$ python3 -q
>>> import numpy as np
>>> import numpy.linalg as la
>>> np.set_printoptions(precision=4, suppress=True, linewidth=200, legacy="1.25")
>>> M = np.load("a.npy")
>>> print(M)
[[ 0.4148  0.6999  1.827 ]
 [ 1.037   1.5051 -0.812 ]
 [ 1.6591 -1.1157  0.0508]]
>>> T = np.stack([M, 4 * M, M[::-1]])
>>> print(np.einsum("bij,cij->bc", T, T))
[[ 12.  48.   4.]
 [ 48. 192.  16.]
 [  4.  16.  12.]]
>>> print(la.matrix_rank(T))
[3 3 3]
>>> print(la.matrix_rank(T.reshape(3, -1)))
2
>>> print(la.det(T))
[  -8. -512.    8.]
>>> u = np.array([5, -2])
>>> print(np.cross(M[2, :3], M[1, :3]))
[0.8296 1.3999 3.6541]
>>> print(np.round(np.correlate(M[2], M[1], "full"), 4) + 0)
[-1.3472  3.4031  0.     -1.0805  0.0526]
>>> print(np.polyval(u, M[2]))
[ 6.2956 -7.5784 -1.7462]
>>> print(round(float(M[:, 2] @ M[:, 0]), 4))
0.0
>>> print(np.round(M.T @ M, 4) + 0)
[[4. 0. 0.]
 [0. 4. 0.]
 [0. 0. 4.]]
>>> print(la.svd(M, compute_uv=False))
[2. 2. 2.]
>>> print(la.pinv(M))
[[ 0.1037  0.2592  0.4148]
 [ 0.175   0.3763 -0.2789]
 [ 0.4568 -0.203   0.0127]]
>>> rng = np.random.default_rng(37)
>>> lab = rng.permutation(3)
>>> print(lab)
[1 0 2]
>>> other = M[lab][:, lab]
>>> print(other)
[[ 1.5051  1.037  -0.812 ]
 [ 0.6999  0.4148  1.827 ]
 [-1.1157  1.6591  0.0508]]
>>> print(round(float(la.det(other)), 4), round(float(la.det(M[lab])), 4))
-8.0 8.0
>>> data = np.load("sample17.npy")
>>> print(data)
[[ 0  0  0  6  6  4]
 [ 0  0  0  2  6  2]
 [ 0  0  0  4  0  0]
 [ 9  9  6 -3 -3 -2]
 [ 3  9  3 -1 -3 -1]
 [ 6  0  0 -2  0  0]]
>>> other = data ** -1
Traceback (most recent call last):
  File "<python-input-26>", line 1, in <module>
    other = data ** -1
            ~~~~~^^~~~
ValueError: Integers to negative integer powers are not allowed.
>>> other = la.invert(data)
Traceback (most recent call last):
  File "<python-input-27>", line 1, in <module>
    other = la.invert(data)
            ^^^^^^^^^
AttributeError: module 'numpy.linalg' has no attribute 'invert'
>>> other = la.inv(data)
>>> print(other.round(4) + 0)
[[ 0.      0.      0.0833  0.      0.      0.1667]
 [-0.0556  0.1111  0.0278 -0.1111  0.2222  0.0556]
 [ 0.1667 -0.1667 -0.1667  0.3333 -0.3333 -0.3333]
 [ 0.      0.      0.25    0.      0.      0.    ]
 [-0.1667  0.3333  0.0833  0.      0.      0.    ]
 [ 0.5    -0.5    -0.5     0.      0.      0.    ]]
>>> print(np.round(data @ other, 4) + 0)
[[1. 0. 0. 0. 0. 0.]
 [0. 1. 0. 0. 0. 0.]
 [0. 0. 1. 0. 0. 0.]
 [0. 0. 0. 1. 0. 0.]
 [0. 0. 0. 0. 1. 0.]
 [0. 0. 0. 0. 0. 1.]]
>>> print((np.abs(other) > 1e-9).astype(int))
[[0 0 1 0 0 1]
 [1 1 1 1 1 1]
 [1 1 1 1 1 1]
 [0 0 1 0 0 0]
 [1 1 1 0 0 0]
 [1 1 1 0 0 0]]
>>> print(round(la.cond(data), 4))
19.0707
>>> print(np.allclose(other, data.T))
False
>>> other = np.array([[1, 1, 4, 4], [1, 1, 1, 4], [5, 4, 0, 0], [3, 2, 2, 2]])
>>> E = np.tril(other)
>>> print(E)
[[1 0 0 0]
 [1 1 0 0]
 [5 4 0 0]
 [3 2 2 2]]
>>> # column 3 repeats column 2
>>> Uu, sigma, Vt = la.svd(E)
>>> vecs = Vt[:(sigma > 1e-8).sum()]
>>> vec = E[3] + 4 * E[1] + rng.integers(2) * np.eye(4)[3]
>>> print(vec)
[7. 6. 2. 3.]
>>> print(np.round(vecs.T @ vecs, 4) + 0)
[[1.  0.  0.  0. ]
 [0.  1.  0.  0. ]
 [0.  0.  0.5 0.5]
 [0.  0.  0.5 0.5]]
>>> print(np.diag(vecs.T @ vecs))
[1.  1.  0.5 0.5]
>>> print(la.matrix_rank(np.vstack([E, vec])))
4
>>> W0 = np.load("case14.npy")
>>> print(W0)
[[2 1 1]
 [0 2 1]
 [2 1 1]
 [2 2 0]
 [1 0 1]
 [1 0 1]]
>>> q, vecs = la.qr(data[:, :4])[0], la.qr(data[:, 4:])[0]
>>> sigma = la.svd(q.T @ vecs, compute_uv=False)
>>> print(sigma)
[0.8783 0.4472]
>>> print((sigma > 0.9).sum())
0
>>> print(round(float(la.norm(q @ q.T - vecs @ vecs.T, 2)), 4))
1.0
>>> ang = np.radians(30)
>>> Rm = np.eye(3)
>>> Rm[2, 2] = Rm[1, 1] = np.cos(ang)
>>> Rm[2, 1], Rm[1, 2] = -np.sin(ang), np.sin(ang)
>>> print(Rm)
[[ 1.     0.     0.   ]
 [ 0.     0.866  0.5  ]
 [ 0.    -0.5    0.866]]
>>> other = W0 @ Rm.T
>>> print(other)
[[ 2.      1.366   0.366 ]
 [ 0.      2.2321 -0.134 ]
 [ 2.      1.366   0.366 ]
 [ 2.      1.7321 -1.    ]
 [ 1.      0.5     0.866 ]
 [ 1.      0.5     0.866 ]]
>>> print(la.svd(W0, compute_uv=False), la.svd(other, compute_uv=False))
[4.8067 1.9737 1.4142] [4.8067 1.9737 1.4142]
>>> print(np.abs(other - W0).max(axis=0))
[0.    0.5   1.134]
>>> print(np.allclose(W0 @ W0.T, other @ other.T))
True
>>> lab = rng.permutation(3)
>>> other = W0[:, lab] * rng.choice([-1, 1], 3)
>>> print(other)
[[ 2 -1 -1]
 [ 0 -1 -2]
 [ 2 -1 -1]
 [ 2  0 -2]
 [ 1 -1  0]
 [ 1 -1  0]]
>>> Uu, _, Vt = la.svd(W0.T @ other)
>>> print(np.round(la.lstsq(W0, other)[0], 4) + 0)
[[ 1.  0.  0.]
 [ 0.  0. -1.]
 [ 0. -1.  0.]]
>>> q, Rm = la.qr(other)
>>> print(round(float(np.trace(q @ q.T)), 4))
3.0
>>> print(np.allclose(Rm.T @ Rm, other.T @ other))
True
>>> print(np.round(abs(Rm[0, 0]), 4), round(la.norm(other[:, 0]), 4))
3.7417 3.7417
>>> print(q.shape, Rm.shape)
(6, 3) (3, 3)
>>> print(np.abs(np.diag(Rm)))
[3.7417 1.5584 2.3009]
>>> print(np.round(q.T @ q, 4) + 0)
[[1. 0. 0.]
 [0. 1. 0.]
 [0. 0. 1.]]
>>> m1 = np.load("mat.npy")
>>> print(m1)
[[ 1 -2  0  1  0  0]
 [ 0 -3  0 -3  0  0]
 [ 0  0  0  0  0  0]
 [ 1  2  0  0  0  0]
 [ 0  0  0  0 -3  3]
 [ 0  0  0  0  1 -2]]
>>> Uu, sigma, Vt = la.svd(m1, full_matrices=False)
>>> print(np.round(Uu.T @ m1 @ Vt.T, 4) + 0)
[[4.7541 0.     0.     0.     0.     0.    ]
 [0.     4.6196 0.     0.     0.     0.    ]
 [0.     0.     2.4208 0.     0.     0.    ]
 [0.     0.     0.     1.3413 0.     0.    ]
 [0.     0.     0.     0.     0.631  0.    ]
 [0.     0.     0.     0.     0.     0.    ]]
>>> print(sigma)
[4.7541 4.6196 2.4208 1.3413 0.631  0.    ]
>>> feats = np.load("arr.npy")
>>> print(feats)
[[ 1  0  0]
 [-3  1  0]
 [-1  0  1]]
>>> other = np.array([[4, -3, 2], [-3, 3, 4], [5, 0, -1]])
>>> print(np.einsum("ij,ij->i", feats, feats))
[ 1 10  2]
>>> print(np.einsum("ik,kj->ji", feats, other))
[[  4 -15   1]
 [ -3  12   3]
 [  2  -2  -3]]
>>> print(other.T @ feats.T)
[[  4 -15   1]
 [ -3  12   3]
 [  2  -2  -3]]
>>> w, vecs = la.eig(feats)
>>> print(w)
[1. 1. 1.]
>>> print(np.sort(la.eigvals(feats @ feats)))
[1. 1. 1.]
>>> J = np.load("block18.npy")
>>> print(J)
[[ 0.5183 -0.0221  0.0294  0.1812  0.4642]
 [-0.0221  0.5121  0.3048 -0.3742  0.1282]
 [ 0.0294  0.3048  0.1849 -0.2092  0.1149]
 [ 0.1812 -0.3742 -0.2092  0.3262  0.0562]
 [ 0.4642  0.1282  0.1149  0.0562  0.4586]]
>>> w, vecs = la.eigh(J)
>>> print(np.round(la.eigvalsh(J @ J), 4) + 0)
[0. 0. 0. 1. 1.]
>>> print(np.unique(w.round(6) + 0, return_counts=True)[1])
[3 2]
>>> print(round(float(w.sum()), 4), round(float(np.trace(J)), 4))
2.0 2.0
>>> print(np.round(la.svd(J, compute_uv=False), 4) + 0)
[1. 1. 0. 0. 0.]
>>> arr = np.load("x.npy")
>>> print(arr)
[[0 0 1 1 0 1]
 [0 0 0 0 1 0]
 [1 0 0 1 0 1]
 [1 0 1 0 0 0]
 [0 1 0 0 0 0]
 [1 0 1 0 0 0]]
>>> vec = np.array([7, 0, 2, 7, 9, 1])
>>> h = np.maximum(arr @ vec, 0)
>>> print(np.flatnonzero(h > 1e-9))
[0 1 2 3 5]
>>> print(arr.T @ h)
[33  0 28 25  9 25]
>>> print(np.tanh(arr @ vec))
[1. 1. 1. 1. 0. 1.]
>>> print(h)
[10  9 15  9  0  9]
>>> print(np.maximum(arr @ (3 * vec), 0))
[30 27 45 27  0 27]
>>> print(np.maximum(arr @ vec, 0) - np.maximum(-arr @ vec, 0))
[10  9 15  9  0  9]
>>> print(la.matrix_rank(arr, rtol=0.1))
5
>>> print(round(la.norm(arr, 2) / la.norm(arr), 4))
0.7395
>>> print([round(float(x), 4) for x in la.svd(arr, compute_uv=False)[:3]])
[2.5616, 1.5616, 1.0]
>>> W1 = np.array([[2, 1, -2, -2, 0, -3],
...     [1, 0, -1, 2, -1, 0],
...     [1, -2, -1, -1, -1, -2],
...     [-1, 2, -2, 0, -1, 0]])
>>> b = np.array([3, 3, 2, 1, 2, 0])
>>> hid = np.maximum(E @ W1 + b, 0)
>>> print(la.matrix_rank(hid))
4
>>> print((hid > 0).mean(axis=0))
[1.   1.   0.   0.25 0.5  0.  ]
>>> print((hid > 0).astype(int))
[[1 1 0 0 1 0]
 [1 1 0 1 1 0]
 [1 1 0 0 0 0]
 [1 1 0 0 0 0]]
>>> C = np.array([[-5, -3], [5, 5], [7, -1], [-7, 6], [0, 7], [-7, -2]])
>>> print((hid @ C).round(6).argmax(axis=1))
[1 1 1 1]
>>> print(W1 @ C)
[[ 16  -5]
 [-26   3]
 [ -1 -21]
 [  1   8]]
>>> print(hid @ C)
[[ -5  19]
 [-17  15]
 [-45 -11]
 [-25  -3]]
